$ python3 -q
>>> import numpy as np
>>> from numpy import linalg as LA
>>> np.set_printoptions(suppress=True, linewidth=160)
>>> def rnd(a):
...     return np.round(a, 3) + 0
... 
>>> K = np.array([[1, 0, 0], [0, 4, -7], [0, 1, -7]])
>>> A2 = LA.inv(K)
>>> rnd(LA.det(K) * LA.det(A2))
np.float64(1.0)
>>> print(np.allclose(A2, K.T))
False
>>> rng = np.random.default_rng(562688)
>>> z = rng.permutation(3)
>>> A2 = K[:, z] * rng.choice([-1, 1], 3)
>>> print(A2)
[[-1  0  0]
 [ 0 -4  7]
 [ 0 -1  7]]
>>> U, _, Vh = LA.svd(K.T @ A2)
>>> rnd(LA.lstsq(K, A2)[0])
array([[-1.,  0.,  0.],
       [ 0., -1.,  0.],
       [ 0.,  0., -1.]])
>>> z
array([0, 1, 2])
>>> evals, vecs = LA.eig(A2)
>>> rnd(evals)
array([ 6.322, -3.322, -1.   ])
>>> print(rnd(np.sort(LA.eigvals(LA.inv(A2)))))
[-1.    -0.301  0.158]
>>> rnd(A2 @ vecs[:, 0] - evals[0] * vecs[:, 0])
array([0., 0., 0.])
>>> rnd(np.sort(LA.eigvals(A2.T)))
array([-3.322, -1.   ,  6.322])
>>> np.prod(evals)
np.float64(21.0)
>>> A2 = np.array([[1, 1], [1, -1]])
>>> F = np.kron(A2, np.kron(A2, A2))[rng.permutation(8)][:3]
>>> F
array([[ 1, -1,  1, -1, -1,  1, -1,  1],
       [ 1,  1,  1,  1, -1, -1, -1, -1],
       [ 1,  1,  1,  1,  1,  1,  1,  1]])
>>> U, sv, Vh = LA.svd(F, full_matrices=False)
>>> print(rnd(U.T @ F @ Vh.T))
[[2.828 0.    0.   ]
 [0.    2.828 0.   ]
 [0.    0.    2.828]]
>>> rnd(np.cumsum(sv ** 2) / np.sum(sv ** 2))
array([0.333, 0.667, 1.   ])
>>> E = np.loadtxt("run15.csv", delimiter=",")
>>> E
array([[-0.98,  4.  ,  4.  ],
       [-4.  ,  4.02, -4.  ],
       [-1.  ,  4.  ,  4.02]])
>>> U, sv, Vh = LA.svd(E)
>>> np.argmax(sv[:-1] / (sv[1:] + 1e-6)) + 1
np.int64(2)
>>> rnd(sv)
array([8.231, 6.821, 0.016])
>>> A2 = U[:, :2] @ np.diag(sv[:2]) @ Vh[:2]
>>> rnd(LA.norm(E - A2) / LA.norm(E))
np.float64(0.001)
>>> rnd(LA.norm(E - A2, 2)), rnd(sv[2])
(np.float64(0.016), np.float64(0.016))
>>> ang = np.radians(15)
>>> r_ = np.eye(3)
>>> r_[0, 0] = r_[2, 2] = np.cos(ang)
>>> r_[0, 2], r_[2, 0] = -np.sin(ang), np.sin(ang)
>>> rnd(r_)
array([[ 0.966,  0.   , -0.259],
       [ 0.   ,  1.   ,  0.   ],
       [ 0.259,  0.   ,  0.966]])
>>> A2 = E @ r_.T
>>> rnd(LA.svd(E, compute_uv=False)), rnd(LA.svd(A2, compute_uv=False))
(array([8.231, 6.821, 0.016]), array([8.231, 6.821, 0.016]))
>>> rnd(LA.det(r_)), rnd(np.trace(r_))
(np.float64(1.0), np.float64(2.932))
>>> np.allclose(E @ E.T, A2 @ A2.T)
True
>>> rnd(np.abs(A2 - E).max(axis=0))
array([1.172, 0.   , 0.899])
>>> rnd(A2)
array([[-1.982,  4.   ,  3.61 ],
       [-2.828,  4.02 , -4.899],
       [-2.006,  4.   ,  3.624]])
